$ python3 -q
>>> import numpy as np
>>> np.set_printoptions(precision=2, suppress=True, linewidth=120)
>>> rnd = lambda a: np.round(a, 2) + 0
>>> J = np.loadtxt("dump.csv", delimiter=",")
>>> J
array([[-2.,  2.,  0.,  0.,  0.],
       [ 2.,  0.,  2.,  0.,  0.],
       [ 0.,  2.,  3.,  2.,  0.],
       [ 0.,  0.,  2., -2.,  2.],
       [ 0.,  0.,  0.,  2.,  2.]])
>>> rng = np.random.default_rng(14908)
>>> lab = rng.permutation(5)
>>> lab
array([2, 4, 3, 1, 0])
>>> out = J[lab][:, lab]
>>> out
array([[ 3.,  0.,  2.,  2.,  0.],
       [ 0.,  2.,  2.,  0.,  0.],
       [ 2.,  2., -2.,  0.,  0.],
       [ 2.,  0.,  0.,  0.,  2.],
       [ 0.,  0.,  0.,  2., -2.]])
>>> np.trace(out)
np.float64(1.0)
>>> np.diag(out)
array([ 3.,  2., -2.,  0., -2.])
>>> rnd(np.linalg.det(out)), rnd(np.linalg.det(J[lab]))
(np.float64(64.0), np.float64(64.0))
>>> Q = out.astype(float).copy()
>>> for j in range(5):
...     Q[:, j] -= Q[:, :j] @ (Q[:, :j].T @ Q[:, j])
...     Q[:, j] /= np.linalg.norm(Q[:, j])
... 
>>> rnd(Q.T @ Q)
array([[1., 0., 0., 0., 0.],
       [0., 1., 0., 0., 0.],
       [0., 0., 1., 0., 0.],
       [0., 0., 0., 1., 0.],
       [0., 0., 0., 0., 1.]])
>>> Q, vecs = np.linalg.qr(J[:, :2])[0], np.linalg.qr(J[:, 2:])[0]
>>> sv = np.linalg.svd(Q.T @ vecs, compute_uv=False)
>>> rnd(np.degrees(np.arccos(sv.clip(0, 1))))
array([14.49, 79.64])
>>> out = np.array([[-1, 2], [2, 1]])
>>> cent = np.kron(out, J)
>>> cent.shape
(10, 10)
>>> cent
array([[ 2., -2., -0., -0., -0., -4.,  4.,  0.,  0.,  0.],
       [-2., -0., -2., -0., -0.,  4.,  0.,  4.,  0.,  0.],
       [-0., -2., -3., -2., -0.,  0.,  4.,  6.,  4.,  0.],
       [-0., -0., -2.,  2., -2.,  0.,  0.,  4., -4.,  4.],
       [-0., -0., -0., -2., -2.,  0.,  0.,  0.,  4.,  4.],
       [-4.,  4.,  0.,  0.,  0., -2.,  2.,  0.,  0.,  0.],
       [ 4.,  0.,  4.,  0.,  0.,  2.,  0.,  2.,  0.,  0.],
       [ 0.,  4.,  6.,  4.,  0.,  0.,  2.,  3.,  2.,  0.],
       [ 0.,  0.,  4., -4.,  4.,  0.,  0.,  2., -2.,  2.],
       [ 0.,  0.,  0.,  4.,  4.,  0.,  0.,  0.,  2.,  2.]])
>>> np.linalg.matrix_rank(cent)
np.int64(10)
>>> A = np.load("x.npy")
>>> A
array([[ 15.,  -3., -11.,   5.],
       [ 19.,  -1., -23.,  11.],
       [ 16.,  -6., -12.,   8.],
       [ 25.,  -9., -29.,  19.]])
>>> vals, vecs = np.linalg.eig(A)
>>> rnd(np.sort(np.linalg.eigvals(A @ A)))
array([ 4., 25., 36., 64.])
>>> rnd(vals)
array([2., 8., 5., 6.])
>>> rnd(np.sort(np.linalg.eigvals(np.linalg.inv(A))))
array([0.12, 0.17, 0.2 , 0.5 ])
>>> rnd(np.prod(vals))
np.float64(480.0)
>>> round(np.log10(np.linalg.cond(A)))
2
>>> np.linalg.matrix_rank(A, rtol=0.1)
np.int64(2)
>>> np.argsort(-np.linalg.norm(A, axis=0).round(6), kind="stable")[:3]
array([2, 0, 3])
>>> mat = np.diag(np.array([2, 9, 2, 1])) + 2 * np.eye(4, k=1) + 2 * np.eye(4, k=-1)
>>> mat
array([[2., 2., 0., 0.],
       [2., 9., 2., 0.],
       [0., 2., 2., 2.],
       [0., 0., 2., 1.]])
>>> np.linalg.norm(mat, axis=1).argmax()
np.int64(1)
>>> rnd(np.linalg.norm(mat, 1)), rnd(np.linalg.norm(mat, np.inf))
(np.float64(13.0), np.float64(13.0))
>>> mat[2] @ mat[3]
np.float64(6.0)
>>> rnd(np.linalg.norm(mat, axis=1))
array([2.83, 9.43, 3.46, 2.24])
